In [1]: import numpy as np

In [2]: import numpy.linalg as la

In [3]: np.set_printoptions(precision=1, suppress=True, linewidth=120)

In [4]: u = np.array([2, 1, 0, 0, 2, 0, 1, 2]) + 0.5

In [5]: W0 = np.eye(8) - 2 * np.outer(u, u) / (u @ u)

In [6]: print(W0.round(1) + 0)
[[ 0.5 -0.3 -0.1 -0.1 -0.5 -0.1 -0.3 -0.5]
 [-0.3  0.8 -0.1 -0.1 -0.3 -0.1 -0.2 -0.3]
 [-0.1 -0.1  1.   0.  -0.1  0.  -0.1 -0.1]
 [-0.1 -0.1  0.   1.  -0.1  0.  -0.1 -0.1]
 [-0.5 -0.3 -0.1 -0.1  0.5 -0.1 -0.3 -0.5]
 [-0.1 -0.1  0.   0.  -0.1  1.  -0.1 -0.1]
 [-0.3 -0.2 -0.1 -0.1 -0.3 -0.1  0.8 -0.3]
 [-0.5 -0.3 -0.1 -0.1 -0.5 -0.1 -0.3  0.5]]

In [7]: print(np.all(la.eigvalsh(W0) > 0))
False

In [8]: print([round(float(la.det(W0[:i, :i])), 2) + 0 for i in range(1, 9)])
[0.48, 0.29, 0.27, 0.25, -0.27, -0.29, -0.48, -1.0]

In [9]: print(np.round(la.eigvalsh(W0).min(), 1))
-1.0

In [10]: try:
    ...:     la.cholesky(W0)
    ...: except la.LinAlgError as e:
    ...:     print(e)
    ...: 
Matrix is not positive definite

In [11]: print(round(la.norm(W0, 1), 1), round(float(la.norm(W0, np.inf)), 1))
2.5 2.5

In [12]: print(round(la.norm(W0[5] - W0[4]), 1))
1.4

In [13]: print(np.round(la.norm(W0) ** 2 / la.norm(W0, 2) ** 2, 1))
8.0

In [14]: M2 = np.array([[-1, 1, -3],
    ...:     [9, -5, 0],
    ...:     [6, -1, 4],
    ...:     [8, 2, 8],
    ...:     [9, -3, 0],
    ...:     [6, -6, 5],
    ...:     [1, 2, 3],
    ...:     [-2, 1, 4]])

In [15]: print(np.einsum("ij->j", W0))
[-1.5 -0.5  0.5  0.5 -1.5  0.5 -0.5 -1.5]

In [16]: print(la.matrix_rank(W0 @ M2))
3

In [17]: print(la.matrix_rank(np.vstack([W0, M2.T])))
8

In [18]: m1 = np.load("arr.npy")

In [19]: print(m1)
[[0 0 1 0]
 [0 0 0 0]
 [1 0 0 0]
 [0 0 0 0]]

In [20]: # 3 blocks once reordered

In [21]: print(la.svd(m1, compute_uv=False))
[1. 1. 0. 0.]

In [22]: print(m1.T @ m1)
[[1 0 0 0]
 [0 0 0 0]
 [0 0 1 0]
 [0 0 0 0]]

In [23]: print(m1[:, 0] @ m1[:, 2])
0

In [24]: print(m1 @ m1.T)
[[1 0 0 0]
 [0 0 0 0]
 [0 0 1 0]
 [0 0 0 0]]
